% python3 -q
>>> import numpy as np
>>> import numpy.linalg as la
>>> np.set_printoptions(precision=1, suppress=True, linewidth=160, floatmode="fixed")
>>> rnd = lambda a: np.round(a, 1) + 0
>>> A = np.vander(np.arange(16) - 2, 4, increasing=True)
>>> print(A)
[[   1   -2    4   -8]
 [   1   -1    1   -1]
 [   1    0    0    0]
 [   1    1    1    1]
 [   1    2    4    8]
 [   1    3    9   27]
 [   1    4   16   64]
 [   1    5   25  125]
 [   1    6   36  216]
 [   1    7   49  343]
 [   1    8   64  512]
 [   1    9   81  729]
 [   1   10  100 1000]
 [   1   11  121 1331]
 [   1   12  144 1728]
 [   1   13  169 2197]]
>>> print([round(float(x), 1) for x in la.svd(A, compute_uv=False)[:3]])
[3413.3, 50.7, 4.2]
>>> print(la.cond(A) > 100)
True
>>> print(np.argsort(-la.norm(A, axis=0).round(6), kind="stable")[:3])
[3 2 1]
>>> print(la.matrix_rank(A, rtol=0.1))
1
>>> print(rnd(la.norm(A, 2) / la.norm(A)))
1.0
>>> print(rnd(la.norm(A, 1)), rnd(la.norm(A, np.inf)))
8290.0 2380.0
>>> print(A[11] @ A[3])
820
>>> print(rnd(la.norm(A, 2)))
3413.3
>>> print(rnd(la.norm(A[11], 1)), rnd(la.norm(A[11], np.inf)))
820.0 729.0
>>> print(rnd(la.norm(A, axis=1)))
[   9.2    2.0    1.0    2.0    9.2   28.6   66.1  127.6  219.1  346.6  516.0  733.5 1005.0 1336.5 1734.0 2203.5]
>>> U, sigma, VT = la.svd(A)
>>> print(rnd(sigma))
[3413.3   50.7    4.2    2.3]
>>> other = U[:, :1] @ np.diag(sigma[:1]) @ VT[:1]
>>> print(la.matrix_rank(other))
1
>>> print(la.matrix_rank(A, rtol=0.05))
1
>>> def softmax(z):
...     e = np.exp(z - z.max(axis=-1, keepdims=True))
...     return e / e.sum(axis=-1, keepdims=True)
... 
>>> print(rnd(softmax(A[6] + -2)))
[0.0 0.0 0.0 1.0]
>>> print(rnd(softmax(A).sum(axis=1)))
[1.0 1.0 1.0 1.0 1.0 1.0 1.0 1.0 1.0 1.0 1.0 1.0 1.0 1.0 1.0 1.0]
>>> att = A @ A.T / np.sqrt(4)
>>> print(softmax(att).round(6).argmax(axis=1))
[ 0  0  0 15 15 15 15 15 15 15 15 15 15 15 15 15]
>>> U, sigma, VT = la.svd(A, full_matrices=False)
>>> print(rnd(np.abs(VT[0])))
[0.0 0.0 0.1 1.0]
>>> print(rnd(sigma / sigma[0]))
[1.0 0.0 0.0 0.0]
>>> print(rnd(sigma))
[3413.3   50.7    4.2    2.3]
>>> print(np.abs(U[:, 0]).round(6).argmax())
15
>>> print(rnd(U.T @ U))
[[1.0 0.0 0.0 0.0]
 [0.0 1.0 0.0 0.0]
 [0.0 0.0 1.0 0.0]
 [0.0 0.0 0.0 1.0]]
>>> print(rnd(U.T @ A @ VT.T))
[[3413.3    0.0    0.0    0.0]
 [   0.0   50.7    0.0    0.0]
 [   0.0    0.0    4.2    0.0]
 [   0.0    0.0    0.0    2.3]]
>>> print((sigma > 1e-8).sum())
4
